>>> import numpy as np
>>> np.set_printoptions(precision=1, suppress=True, linewidth=140, floatmode="fixed")
>>> def tidy(a):
...     return np.round(a, 1) + 0
... 
>>> m1 = np.array([[-1.3, 0.4, 0.1, 1.0],
...     [-0.2, -1.6, -0.8, 0.2],
...     [-1.2, 0.7, -2.5, 0.1],
...     [-0.2, -0.8, -0.8, 0.1],
...     [-2.1, -0.8, -0.5, 0.7],
...     [2.4, -0.9, -0.4, -0.1],
...     [1.6, -1.9, 0.7, -0.3],
...     [-0.3, -0.1, 1.1, 1.3],
...     [-0.6, 0.7, 0.3, 0.1],
...     [-1.6, 0.0, -0.8, 0.0],
...     [1.0, -0.1, -0.3, -0.4],
...     [0.6, -0.7, -1.1, 1.7],
...     [-0.9, 1.9, -0.2, 0.6],
...     [-0.6, 1.8, 0.9, -1.0],
...     [-1.5, 0.4, -1.4, 1.6],
...     [0.2, 0.9, -3.9, -0.2],
...     [-1.2, 0.5, -0.9, 0.8],
...     [0.8, -0.9, 0.4, 0.5],
...     [1.6, -1.7, 0.5, 1.4],
...     [0.6, 1.7, -0.9, -0.3],
...     [0.6, -0.2, -0.2, 1.5],
...     [0.4, -0.3, 0.9, -0.2],
...     [1.0, 1.5, 0.6, -0.6],
...     [-0.4, 0.7, 0.9, -1.0]])
>>> m1[9] *= 20
>>> print(m1)
[[ -1.3   0.4   0.1   1.0]
 [ -0.2  -1.6  -0.8   0.2]
 [ -1.2   0.7  -2.5   0.1]
 [ -0.2  -0.8  -0.8   0.1]
 [ -2.1  -0.8  -0.5   0.7]
 [  2.4  -0.9  -0.4  -0.1]
 [  1.6  -1.9   0.7  -0.3]
 [ -0.3  -0.1   1.1   1.3]
 [ -0.6   0.7   0.3   0.1]
 [-32.0   0.0 -16.0   0.0]
 [  1.0  -0.1  -0.3  -0.4]
 [  0.6  -0.7  -1.1   1.7]
 [ -0.9   1.9  -0.2   0.6]
 [ -0.6   1.8   0.9  -1.0]
 [ -1.5   0.4  -1.4   1.6]
 [  0.2   0.9  -3.9  -0.2]
 [ -1.2   0.5  -0.9   0.8]
 [  0.8  -0.9   0.4   0.5]
 [  1.6  -1.7   0.5   1.4]
 [  0.6   1.7  -0.9  -0.3]
 [  0.6  -0.2  -0.2   1.5]
 [  0.4  -0.3   0.9  -0.2]
 [  1.0   1.5   0.6  -0.6]
 [ -0.4   0.7   0.9  -1.0]]
>>> # row 9 is much longer than the rest
>>> d = np.linalg.norm(m1[:, None] - m1[None], axis=-1)
>>> print(d.shape)
(24, 24)
>>> print(np.linalg.matrix_rank(d ** 2))
6
>>> print(tidy(d[19]))
[ 2.8  3.4  2.6  2.7  3.8  3.2  4.1  3.3  2.0 36.0  1.9  3.1  1.9  2.3  3.2  3.1  2.4  3.0  4.2  0.0  2.7  2.7  1.6  2.4]
>>> print(tidy(np.linalg.norm(m1, axis=1)))
[ 1.7  1.8  2.9  1.2  2.4  2.6  2.6  1.7  1.0 35.8  1.1  2.2  2.2  2.3  2.6  4.0  1.8  1.4  2.8  2.0  1.6  1.0  2.0  1.6]
>>> print(d[19].round(6).argsort(kind="stable")[:4])
[19 22 12 10]
>>> P = m1 @ np.linalg.solve(m1.T @ m1, m1.T)
>>> print(np.allclose(P @ P, P))
True
>>> print(tidy(np.linalg.eigvalsh(P)))
[0.0 0.0 0.0 0.0 0.0 0.0 0.0 0.0 0.0 0.0 0.0 0.0 0.0 0.0 0.0 0.0 0.0 0.0 0.0 0.0 1.0 1.0 1.0 1.0]
>>> print(tidy(np.trace(P)))
4.0
>>> print(tidy(np.diag(P)))
[0.1 0.1 0.1 0.0 0.1 0.1 0.2 0.2 0.0 1.0 0.0 0.2 0.2 0.2 0.2 0.5 0.1 0.0 0.2 0.2 0.1 0.0 0.1 0.1]
>>> Xs = m1 - m1.mean(axis=0)
>>> U, sig, VT = np.linalg.svd(Xs, full_matrices=False)
>>> print(np.linalg.matrix_rank(Xs))
4
>>> print((np.sign(U[:, 0]) == np.sign(U[0, 0])).astype(int))
[1 1 0 1 0 1 1 1 1 0 1 1 1 1 0 1 1 1 1 1 1 1 1 1]
>>> print(np.abs(VT[0]).argmax())
0
>>> out = np.c_[m1[:, :2] @ np.array([[6, 3], [1, 9]]), np.array([1, -8, 4, 2, 4, -3, -4, 9, -6, -3, 7, 9, 7, -6, 3, -4, 4, 3, 9, -7, 8, -4, -4, -2])]
>>> print(tidy(out))
[[  -7.4   -0.3    1.0]
 [  -2.8  -15.0   -8.0]
 [  -6.5    2.7    4.0]
 [  -2.0   -7.8    2.0]
 [ -13.4  -13.5    4.0]
 [  13.5   -0.9   -3.0]
 [   7.7  -12.3   -4.0]
 [  -1.9   -1.8    9.0]
 [  -2.9    4.5   -6.0]
 [-192.0  -96.0   -3.0]
 [   5.9    2.1    7.0]
 [   2.9   -4.5    9.0]
 [  -3.5   14.4    7.0]
 [  -1.8   14.4   -6.0]
 [  -8.6   -0.9    3.0]
 [   2.1    8.7   -4.0]
 [  -6.7    0.9    4.0]
 [   3.9   -5.7    3.0]
 [   7.9  -10.5    9.0]
 [   5.3   17.1   -7.0]
 [   3.4    0.0    8.0]
 [   2.1   -1.5   -4.0]
 [   7.5   16.5   -4.0]
 [  -1.7    5.1   -2.0]]
>>> print(tidy(np.linalg.norm(out - m1 @ np.linalg.lstsq(m1, out)[0], axis=0)))
[ 0.0  0.0 18.7]
>>> print(np.linalg.matrix_rank(np.c_[m1, out]))
5
>>> print(np.linalg.matrix_rank(out))
3
>>> x = np.array([2, 2, 0, 2])
>>> target = m1 @ x
>>> print(tidy(target))
[  0.2  -3.2  -0.8  -1.8  -4.4   2.8  -1.2   1.8   0.4 -64.0   1.0   3.2   3.2   0.4   1.0   1.8   0.2   0.8   2.6   4.0   3.8  -0.2   3.8
  -1.4]
>>> print(tidy(np.linalg.pinv(m1) @ m1))
[[1.0 0.0 0.0 0.0]
 [0.0 1.0 0.0 0.0]
 [0.0 0.0 1.0 0.0]
 [0.0 0.0 0.0 1.0]]
>>> rng = np.random.default_rng(7592)
>>> target = target + 0.1 * rng.normal(size=24)
>>> print(tidy(target))
[  0.0  -3.2  -0.9  -1.8  -4.5   2.6  -1.2   1.6   0.3 -64.0   0.9   3.3   3.1   0.4   1.1   1.9   0.2   0.8   2.7   4.0   3.9  -0.1   3.9
  -1.5]
>>> c, *_ = np.linalg.lstsq(m1, target)
>>> print(tidy(m1.T @ (target - m1 @ c)))
[0.0 0.0 0.0 0.0]
>>> print(c.round())
[ 2.0  2.0 -0.0  2.0]
>>> arr = -3 * np.eye(3) + np.ones((3, 3))
>>> print(arr)
[[-2.0  1.0  1.0]
 [ 1.0 -2.0  1.0]
 [ 1.0  1.0 -2.0]]
>>> U, sig, VT = np.linalg.svd(arr)
>>> print(np.argmax(sig[:-1] / (sig[1:] + 1e-6)) + 1)
2
>>> out = U[:, :2] @ np.diag(sig[:2]) @ VT[:2]
>>> print(tidy(out))
[[-2.0  1.0  1.0]
 [ 1.0 -2.0  1.0]
 [ 1.0  1.0 -2.0]]
>>> print(np.linalg.matrix_rank(out))
2
>>> print(tidy(np.linalg.norm(arr - out, 2)), tidy(sig[2]))
0.0 0.0
>>> print(tidy(np.linalg.norm(arr - out) / np.linalg.norm(arr)))
0.0
>>> r = np.linalg.matrix_rank(arr)
>>> print(r)
2
>>> null = np.linalg.svd(arr)[2][r:].T
>>> print(np.linalg.matrix_rank(arr.T @ arr), np.linalg.matrix_rank(arr @ arr.T))
2 2
>>> print(null.shape)
(3, 1)
>>> print(tidy(arr @ null))
[[0.0]
 [0.0]
 [0.0]]
>>> print(tidy(null @ null.T))
[[0.3 0.3 0.3]
 [0.3 0.3 0.3]
 [0.3 0.3 0.3]]
>>> r0 = np.array([2, 1, -3])
>>> print(np.convolve(arr[2], r0))
[ 2.0  3.0 -6.0 -5.0  6.0]
>>> print(np.polyval(r0, arr[2]))
[0.0 0.0 3.0]
>>> print(np.correlate(arr[2], arr[0], "full"))
[ 1.0  2.0 -3.0 -4.0  4.0]
>>> out = np.array([[8, 6], [3, 2], [-1, 0]])
>>> K = np.tile(out, (2, 3))
>>> print(K)
[[ 8  6  8  6  8  6]
 [ 3  2  3  2  3  2]
 [-1  0 -1  0 -1  0]
 [ 8  6  8  6  8  6]
 [ 3  2  3  2  3  2]
 [-1  0 -1  0 -1  0]]
>>> th = np.radians(90)
>>> Rm = np.eye(6)
>>> Rm[2, 2] = Rm[1, 1] = np.cos(th)
>>> Rm[2, 1], Rm[1, 2] = -np.sin(th), np.sin(th)
>>> print(tidy(Rm))
[[ 1.0  0.0  0.0  0.0  0.0  0.0]
 [ 0.0  0.0  1.0  0.0  0.0  0.0]
 [ 0.0 -1.0  0.0  0.0  0.0  0.0]
 [ 0.0  0.0  0.0  1.0  0.0  0.0]
 [ 0.0  0.0  0.0  0.0  1.0  0.0]
 [ 0.0  0.0  0.0  0.0  0.0  1.0]]
>>> out = K @ Rm.T
>>> print(tidy(np.linalg.svd(K, compute_uv=False)), tidy(np.linalg.svd(out, compute_uv=False)))
[26.1  1.5  0.0  0.0  0.0  0.0] [26.1  1.5  0.0  0.0  0.0  0.0]
>>> print(tidy(np.linalg.det(Rm)), np.trace(Rm))
1.0 4.0
>>> print(tidy(out))
[[ 8.0  8.0 -6.0  6.0  8.0  6.0]
 [ 3.0  3.0 -2.0  2.0  3.0  2.0]
 [-1.0 -1.0  0.0  0.0 -1.0  0.0]
 [ 8.0  8.0 -6.0  6.0  8.0  6.0]
 [ 3.0  3.0 -2.0  2.0  3.0  2.0]
 [-1.0 -1.0  0.0  0.0 -1.0  0.0]]
>>> print(np.abs(out - K).max(axis=0))
[ 0.0  2.0 14.0  0.0  0.0  0.0]
>>> print(np.allclose(np.linalg.norm(K, axis=1), np.linalg.norm(out, axis=1)))
True
